In [1]: import numpy as np

In [2]: np.set_printoptions(suppress=True, linewidth=200)

In [3]: K = np.array([[-3.0, 4.0, 1.0, 1.0],
   ...:     [0.0, 1.0, 0.0, 0.0],
   ...:     [-1.0, -2.0, -1.0, 1.0],
   ...:     [-5.0, 2.0, -1.0, 3.0]])

In [4]: np.linalg.matrix_rank(K, rtol=0.1)
Out[4]: np.int64(2)

In [5]: np.argsort(-np.linalg.norm(K, axis=0).round(6), kind="stable")[:3]
Out[5]: array([0, 1, 3])

In [6]: np.linalg.cond(K) > 100
Out[6]: np.True_

In [7]: rk = np.linalg.matrix_rank(K)

In [8]: rk
Out[8]: np.int64(3)

In [9]: N = np.linalg.svd(K)[2][rk:].T

In [10]: np.allclose(K @ N, 0)
Out[10]: True

In [11]: N.shape
Out[11]: (4, 1)

In [12]: np.linalg.matrix_rank(K.T @ K), np.linalg.matrix_rank(K @ K.T)
Out[12]: (np.int64(3), np.int64(3))

In [13]: [int(np.linalg.matrix_rank(np.delete(K, i, axis=0))) for i in range(4)]
Out[13]: [3, 3, 3, 3]

In [14]: [int(np.linalg.matrix_rank(K[:, :j + 1])) for j in range(4)]
Out[14]: [1, 2, 3, 3]

In [15]: [int(np.linalg.matrix_rank(K[:i])) for i in range(1, len(K) + 1)]
Out[15]: [1, 2, 3, 3]

In [16]: np.round(K @ N, 1) + 0
Out[16]: 
array([[0.],
       [0.],
       [0.],
       [0.]])

In [17]: x0 = np.array([1, -3, 0, -1])

In [18]: K @ x0
Out[18]: array([-16.,  -3.,   4., -14.])

In [19]: (K * x0).sum(axis=1)
Out[19]: array([-16.,  -3.,   4., -14.])

In [20]: K @ np.ones(4)
Out[20]: array([ 3.,  1., -3., -1.])

In [21]: K * x0
Out[21]: 
array([[ -3., -12.,   0.,  -1.],
       [  0.,  -3.,   0.,  -0.],
       [ -1.,   6.,  -0.,  -1.],
       [ -5.,  -6.,  -0.,  -3.]])

In [22]: np.einsum("ij,j->i", K, x0)
Out[22]: array([-16.,  -3.,   4., -14.])

In [23]: (K @ x0).argmax()
Out[23]: np.int64(2)

In [24]: K @ (2 * x0)
Out[24]: array([-32.,  -6.,   8., -28.])
